$ python3 -q
>>> import numpy as np
>>> np.set_printoptions(precision=1, suppress=True, linewidth=120)
>>> tidy = lambda a: np.round(a, 1) + 0
>>> ang = np.deg2rad(60)
>>> J = np.eye(3)
>>> J[np.ix_([1, 0], [1, 0])] = [[np.cos(ang), -np.sin(ang)], [np.sin(ang), np.cos(ang)]]
>>> tidy(J)
array([[ 0.5,  0.9,  0. ],
       [-0.9,  0.5,  0. ],
       [ 0. ,  0. ,  1. ]])
>>> ang = np.radians(30)
>>> r_ = np.eye(3)
>>> r_[0, 0] = r_[1, 1] = np.cos(ang)
>>> r_[0, 1], r_[1, 0] = -np.sin(ang), np.sin(ang)
>>> tidy(r_)
array([[ 0.9, -0.5,  0. ],
       [ 0.5,  0.9,  0. ],
       [ 0. ,  0. ,  1. ]])
>>> A2 = J @ r_.T
>>> tidy(np.abs(A2 - J).max(axis=0))
array([0.5, 0.5, 0. ])
>>> tidy(A2)
array([[ 0.,  1.,  0.],
       [-1.,  0.,  0.],
       [ 0.,  0.,  1.]])
>>> tidy(np.linalg.det(r_)), tidy(np.trace(r_))
(np.float64(1.0), np.float64(2.7))
>>> x0 = np.array([9, 3, 2])
>>> h1 = np.maximum(J @ x0, 0)
>>> tidy(J.T @ h1)
array([3.5, 6.1, 2. ])
>>> tidy(J * (h1 > 1e-9)[:, None])
array([[0.5, 0.9, 0. ],
       [0. , 0. , 0. ],
       [0. , 0. , 1. ]])
>>> tidy(np.tanh(J @ x0))
array([ 1., -1.,  1.])
>>> tidy(h1)
array([7.1, 0. , 2. ])
>>> proj = np.triu(np.array([[0, -1, -2], [-2, 0, 0], [2, 0, 2]]), 1) + np.eye(3)
>>> A2 = proj @ J @ np.linalg.inv(proj)
>>> tidy(A2)
array([[ 1.4,  1.7,  0.7],
       [-0.9, -0.4, -1.7],
       [ 0. ,  0. ,  1. ]])
>>> tidy(np.linalg.det(A2))
np.float64(1.0)
>>> tidy(np.poly(A2))
array([ 1., -2.,  2., -1.])
>>> tidy(np.trace(A2)), np.trace(J)
(np.float64(2.0), np.float64(2.0))
>>> tidy(np.linalg.norm(A2) ** 2 / np.linalg.norm(A2, 2) ** 2)
np.float64(1.3)
>>> tidy(np.linalg.norm(A2[0], 1)), tidy(np.linalg.norm(A2[0], np.inf))
(np.float64(3.8), np.float64(1.7))
>>> tidy(np.linalg.norm(A2, 2))
np.float64(2.9)
>>> feats = np.load("case0.npy")
>>> feats
array([[ 1, -1,  1, -1,  1, -1,  1, -1],
       [ 1, -1, -1,  1, -1,  1,  1, -1],
       [ 1, -1,  1, -1, -1,  1, -1,  1],
       [ 1, -1, -1,  1,  1, -1, -1,  1],
       [ 1,  1,  1,  1, -1, -1, -1, -1]])
>>> A2 = feats / np.linalg.norm(feats, axis=1, keepdims=True)
>>> C2 = A2 @ A2.T
>>> tidy(C2[1])
array([0., 1., 0., 0., 0.])
>>> tidy(C2)
array([[1., 0., 0., 0., 0.],
       [0., 1., 0., 0., 0.],
       [0., 0., 1., 0., 0.],
       [0., 0., 0., 1., 0.],
       [0., 0., 0., 0., 1.]])
>>> (np.abs(C2) > 0.9).astype(int)
array([[1, 0, 0, 0, 0],
       [0, 1, 0, 0, 0],
       [0, 0, 1, 0, 0],
       [0, 0, 0, 1, 0],
       [0, 0, 0, 0, 1]])
>>> np.argwhere(np.triu(np.abs(C2) > 0.95, 1))
array([], shape=(0, 2), dtype=int64)
>>> (C2 - 2 * np.eye(5)).round(6).argmax(axis=1)
array([1, 0, 0, 0, 0])
>>> np.degrees(np.arccos(np.clip(C2[1, 4], -1, 1)))
np.float64(90.0)
>>> rng = np.random.default_rng(85589)
>>> z = rng.permutation(3)
>>> z
array([2, 1, 0])
>>> A2 = J[z][:, z]
>>> tidy(np.linalg.det(A2)), tidy(np.linalg.det(J[z]))
(np.float64(1.0), np.float64(-1.0))
>>> np.trace(A2)
np.float64(2.0)
>>> tidy(A2)
array([[ 1. ,  0. ,  0. ],
       [ 0. ,  0.5, -0.9],
       [ 0. ,  0.9,  0.5]])
>>> tidy(np.linalg.norm(feats, axis=1))
array([2.8, 2.8, 2.8, 2.8, 2.8])
>>> tidy(np.linalg.norm(feats[0], 1)), tidy(np.linalg.norm(feats[0], np.inf))
(np.float64(8.0), np.float64(1.0))
>>> feats[0] @ feats[3]
np.int64(0)
>>> np.linalg.norm(feats, axis=1).argmax()
np.int64(0)
>>> tidy(np.linalg.norm(feats) ** 2 / np.linalg.norm(feats, 2) ** 2)
np.float64(5.0)
>>> tidy(np.linalg.norm(feats, axis=0))
array([2.2, 2.2, 2.2, 2.2, 2.2, 2.2, 2.2, 2.2])
>>> tidy(np.linalg.norm(feats, "nuc"))
np.float64(14.1)
>>> tidy(np.linalg.norm(feats[0] - feats[3]))
np.float64(4.0)
>>> A2 = feats + rng.integers(-2, 3, (5, 1)) @ rng.integers(-2, 3, (1, 8))
>>> A2
array([[ 1, -1,  1, -1,  1, -1,  1, -1],
       [-1, -5, -3,  1,  3, -1, -1,  3],
       [ 1, -1,  1, -1, -1,  1, -1,  1],
       [ 3,  3,  1,  1, -3,  1,  1, -3],
       [ 2,  3,  2,  1, -3,  0,  0, -3]])
>>> np.abs(A2 - feats).sum(axis=1)
array([ 0, 20,  0, 20, 10])
>>> A2 = np.array([[-2, 1],
...     [5, -2],
...     [2, 5],
...     [2, -3],
...     [5, -3],
...     [2, -5],
...     [3, -3],
...     [-3, 2]])
>>> np.linalg.matrix_rank(feats @ A2)
np.int64(2)
>>> np.linalg.matrix_rank(np.vstack([feats, A2.T]))
np.int64(7)
>>> feats @ A2
array([[  2,   8],
       [ -4, -12],
       [-16,  14],
       [-10,   2],
       [  0,  10]])
>>> np.einsum("ij,ij->i", feats, feats)
array([8, 8, 8, 8, 8])
>>> np.einsum("ij->j", feats)
array([ 5, -3,  1,  1, -1, -1, -1, -1])
>>> np.einsum("ik,kj->ij", feats, A2)
array([[  2,   8],
       [ -4, -12],
       [-16,  14],
       [-10,   2],
       [  0,  10]])
>>> A2 @ feats
Traceback (most recent call last):
  File "<python-input-66>", line 1, in <module>
    A2 @ feats
    ~~~^~~~~~~
ValueError: matmul: Input operand 1 has a mismatch in its core dimension 0, with gufunc signature (n?,k),(k,m?)->(n?,m?) (size 5 is different from 2)
>>> m1 = np.array([[-0.2, 0.6, 3.8, 1.6],
...     [-0.8, -1.4, -3.9, -0.6],
...     [-2.1, 0.7, -5.6, 1.3],
...     [4.4, 2.0, 3.5, -2.2],
...     [0.1, 0.2, -1.3, 1.3],
...     [-1.5, 0.0, 3.5, 0.4]])
>>> W1 = np.array([[0, -2, -2, 0], [1, 0, 2, 1], [-2, -1, 2, 1], [2, -1, 1, 1]])
>>> coef = np.array([-2, -7, 1, -1])
>>> act = np.maximum(m1 @ W1 + coef, 0)
>>> tidy(act)
array([[ 0. ,  0. , 11.8,  5. ],
       [ 3.2,  0. ,  0. ,  0. ],
       [12.5,  1.5,  0. ,  0. ],
       [ 0. ,  0. ,  1. ,  2.3],
       [ 3.4,  0. ,  0. ,  0. ],
       [ 0. ,  0. , 11.4,  2.9]])
>>> tidy((act > 0).mean(axis=0))
array([0.5, 0.2, 0.5, 0.5])
>>> (act > 0).astype(int)
array([[0, 0, 1, 1],
       [1, 0, 0, 0],
       [1, 1, 0, 0],
       [0, 0, 1, 1],
       [1, 0, 0, 0],
       [0, 0, 1, 1]])
>>> C = np.array([[0, 0, 1], [1, -2, 2], [2, 0, -1], [2, 2, 1]])
>>> tidy(act @ C)
array([[33.6, 10. , -6.8],
       [ 0. ,  0. ,  3.2],
       [ 1.5, -3. , 15.5],
       [ 6.6,  4.6,  1.3],
       [ 0. ,  0. ,  3.4],
       [28.6,  5.8, -8.5]])
>>> x0 = np.array([-1, 0, -2, -1])
>>> y = m1 @ x0
>>> tidy(y)
array([-9. ,  9.2, 12. , -9.2,  1.2, -5.9])
>>> tidy(np.linalg.solve(m1.T @ m1, m1.T @ y))
array([-1.,  0., -2., -1.])
>>> y = y + 0.3 * rng.normal(size=6)
>>> tidy(y)
array([-8.8,  9.1, 12.2, -9.5,  1.1, -6.1])
>>> coef, *_ = np.linalg.lstsq(m1, y)
>>> [round(float(np.linalg.norm(np.linalg.solve(m1.T @ m1 + lam * np.eye(4), m1.T @ y))), 2) for lam in (0, 1, 10, 100)]
[2.43, 2.25, 1.94, 1.04]
>>> tidy(coef)
array([-1. ,  0. , -2. , -0.9])
>>> coef.round()
array([-1.,  0., -2., -1.])
>>> q, r_ = np.linalg.qr(m1)
>>> np.allclose(r_.T @ r_, m1.T @ m1)
True
>>> tidy(q @ r_)
array([[-0.2,  0.6,  3.8,  1.6],
       [-0.8, -1.4, -3.9, -0.6],
       [-2.1,  0.7, -5.6,  1.3],
       [ 4.4,  2. ,  3.5, -2.2],
       [ 0.1,  0.2, -1.3,  1.3],
       [-1.5,  0. ,  3.5,  0.4]])
>>> q.shape, r_.shape
((6, 4), (4, 4))
>>> tidy(abs(r_[0, 0])), tidy(np.linalg.norm(m1[:, 0]))
(np.float64(5.2), np.float64(5.2))
>>> tidy(np.abs(np.diag(r_)))
array([5.2, 2.1, 8. , 1.9])
>>> tidy(q)
array([[ 0. ,  0.3,  0.4, -0.5],
       [-0.2, -0.6, -0.3,  0.1],
       [-0.4,  0.7, -0.6,  0.2],
       [ 0.9,  0.3, -0.1,  0.2],
       [ 0. ,  0.1, -0.2, -0.7],
       [-0.3,  0.2,  0.6,  0.4]])
>>> A2 = np.array([[-1, 0], [-2, 2]])
>>> A = np.kron(np.eye(2, dtype=int), A2)
>>> A
array([[-1,  0,  0,  0],
       [-2,  2,  0,  0],
       [ 0,  0, -1,  0],
       [ 0,  0, -2,  2]])
>>> A2 = A[0, 0] * A[1:] - np.outer(A[1:, 0], A[0])
>>> A2
array([[ 0, -2,  0,  0],
       [ 0,  0,  1,  0],
       [ 0,  0,  2, -2]])
>>> np.flatnonzero(~A2.round(6).any(axis=1))
array([], dtype=int64)
>>> A[:, 0] / A[0, 0]
array([ 1.,  2., -0., -0.])
>>> W1 = np.array([[3, 1, 3, 1], [3, 1, 0, 0], [3, 2, 0, 3], [0, 2, 3, 1]])
>>> coef = np.array([1, 0, 2, 0])
>>> act = np.maximum(A2 @ W1 + coef, 0)
>>> act
array([[0, 0, 2, 0],
       [4, 2, 2, 3],
       [7, 0, 0, 4]])
>>> tidy((act > 0).mean(axis=0))
array([0.7, 0.3, 0.7, 0.7])
>>> C = np.array([[1, 1, 1], [3, 1, 0], [2, 2, 3], [3, 0, 0]])
>>> (act @ C).round(6).argmax(axis=1)
array([2, 0, 0])
>>> f = np.array([5, -4, -2, -3])
>>> A2 = A + np.outer(f, np.eye(4)[1])
>>> np.linalg.matrix_rank(A2 - A)
np.int64(1)
>>> tidy(np.linalg.det(A2) / np.linalg.det(A)), tidy(1 + np.linalg.solve(A, f)[1])
(np.float64(-6.0), np.float64(-6.0))
>>> A2
array([[-1.,  5.,  0.,  0.],
       [-2., -2.,  0.,  0.],
       [ 0., -2., -1.,  0.],
       [ 0., -3., -2.,  2.]])
>>> E = np.loadtxt("block19.csv", delimiter=",")
>>> tidy(E)
array([[1. , 0. , 0. , 0. , 0. , 0. ],
       [0. , 1. , 0. , 0. , 0. , 0. ],
       [0.3, 0. , 0.3, 0. , 0.3, 0. ],
       [0.3, 0. , 0. , 0.3, 0.3, 0. ],
       [0. , 0. , 0. , 0. , 0.5, 0.5],
       [0.2, 0.2, 0. , 0. , 0.2, 0.2]])
>>> # row-stochastic, so 1 is an eigenvalue
>>> tidy(np.sort(np.abs(np.linalg.eigvals(E)))[::-1])
array([1. , 1. , 0.8, 0.3, 0.3, 0. ])
>>> pr = np.eye(6)[5]
>>> for _ in range(3):
...     pr = pr @ E
...     print(pr.round(1))
... 
[0.2 0.2 0.  0.  0.2 0.2]
[0.3 0.3 0.  0.  0.2 0.2]
[0.4 0.4 0.  0.  0.1 0.1]
>>> np.linalg.matrix_rank(E, rtol=0.1)
np.int64(5)
>>> np.linalg.cond(E) > 100
np.True_
>>> tidy(np.linalg.norm(E, 2) / np.linalg.norm(E))
np.float64(0.7)
>>> tidy(np.trace(E))
np.float64(3.4)
>>> tidy(np.sort(np.abs(np.linalg.eigvals(E))))
array([0. , 0.3, 0.3, 0.8, 1. , 1. ])
>>> tidy(E @ E)
array([[1. , 0. , 0. , 0. , 0. , 0. ],
       [0. , 1. , 0. , 0. , 0. , 0. ],
       [0.4, 0. , 0.1, 0. , 0.3, 0.2],
       [0.4, 0. , 0. , 0.1, 0.3, 0.2],
       [0.1, 0.1, 0. , 0. , 0.4, 0.4],
       [0.3, 0.3, 0. , 0. , 0.2, 0.2]])
>>> tidy(np.linalg.det(E))
np.float64(0.0)
>>> np.allclose(E, E.T)
False
>>> x0 = np.array([1, 1, -1, -3, 1, -2])
>>> tidy(np.einsum("ij,j->i", E, x0))
array([ 1. ,  1. ,  0.3, -0.3, -0.5,  0.2])
>>> E @ np.ones(6)
array([1., 1., 1., 1., 1., 1.])
>>> tidy(E @ x0)
array([ 1. ,  1. ,  0.3, -0.3, -0.5,  0.2])
>>> tidy(E @ np.eye(6)[3])
array([0. , 0. , 0. , 0.3, 0. , 0. ])
>>> tidy((E * x0).sum(axis=1))
array([ 1. ,  1. ,  0.3, -0.3, -0.5,  0.2])
>>> data = np.loadtxt("arr.csv", delimiter=",")
>>> data
array([[ 0.,  0.,  8., 26., 28.],
       [17., 45.,  0.,  0.,  0.],
       [ 0.,  0.,  6., 16., 18.],
       [15., 40.,  0.,  0.,  0.],
       [ 1.,  5.,  2.,  0.,  0.],
       [ 0.,  0.,  3.,  1.,  3.],
       [ 0.,  0.,  9., 31., 33.],
       [ 7., 20.,  0.,  0.,  0.],
       [ 5., 15.,  0.,  0.,  0.],
       [ 0.,  0.,  4.,  6.,  8.],
       [13., 35.,  0.,  0.,  0.],
       [15., 40.,  0.,  0.,  0.],
       [15., 40.,  0.,  0.,  0.],
       [ 5., 15.,  0.,  0.,  0.],
       [ 7., 20.,  0.,  0.,  0.],
       [ 0.,  0.,  4.,  6.,  8.],
       [ 9., 25.,  0.,  0.,  0.]])
>>> # rows 3 and 11 are equal
>>> x0 = np.array([1, 2, 0, 2])
>>> (m1 @ x0).argmax()
np.int64(0)
>>> m1 @ (2 * x0)
array([ 8.4, -9.6,  3.8,  8. ,  6.2, -1.4])
>>> m1 @ x0
array([ 4.2, -4.8,  1.9,  4. ,  3.1, -0.7])
>>> np.einsum("ij,j->i", m1, x0)
array([ 4.2, -4.8,  1.9,  4. ,  3.1, -0.7])
>>> A2 = data / np.linalg.norm(data, axis=1, keepdims=True)
>>> C2 = A2 @ A2.T
>>> tidy(C2[6])
array([1. , 0. , 1. , 0. , 0.1, 0.8, 1. , 0. , 0. , 1. , 0. , 0. , 0. , 0. , 0. , 1. , 0. ])
>>> def softmax(z):
...     e = np.exp(z - z.max(axis=-1, keepdims=True))
...     return e / e.sum(axis=-1, keepdims=True)
... 
>>> tidy(softmax(data[1] + -2))
array([0., 1., 0., 0., 0.])
>>> att = data @ data.T / np.sqrt(5)
>>> softmax(att)[1] @ data
array([17., 45.,  0.,  0.,  0.])
>>> M = np.load("data.npy")
>>> M
array([[1., 5., 0.],
       [5., 3., 5.],
       [0., 5., 8.]])
>>> # equal to its transpose
>>> tidy(np.linalg.eigvalsh(M).min())
np.float64(-4.0)
>>> [round(float(np.linalg.det(M[:i, :i])), 2) + 0 for i in range(1, 4)]
[1.0, -22.0, -201.0]
>>> A2 = np.linalg.inv(J)
>>> tidy(np.linalg.det(J) * np.linalg.det(A2))
np.float64(1.0)
>>> tidy(np.linalg.inv(A2))
array([[ 0.5,  0.9,  0. ],
       [-0.9,  0.5,  0. ],
       [ 0. ,  0. ,  1. ]])
>>> (np.abs(A2) > 1e-9).astype(int)
array([[1, 1, 0],
       [1, 1, 0],
       [0, 0, 1]])
>>> tidy(A2)
array([[ 0.5, -0.9,  0. ],
       [ 0.9,  0.5,  0. ],
       [ 0. ,  0. ,  1. ]])
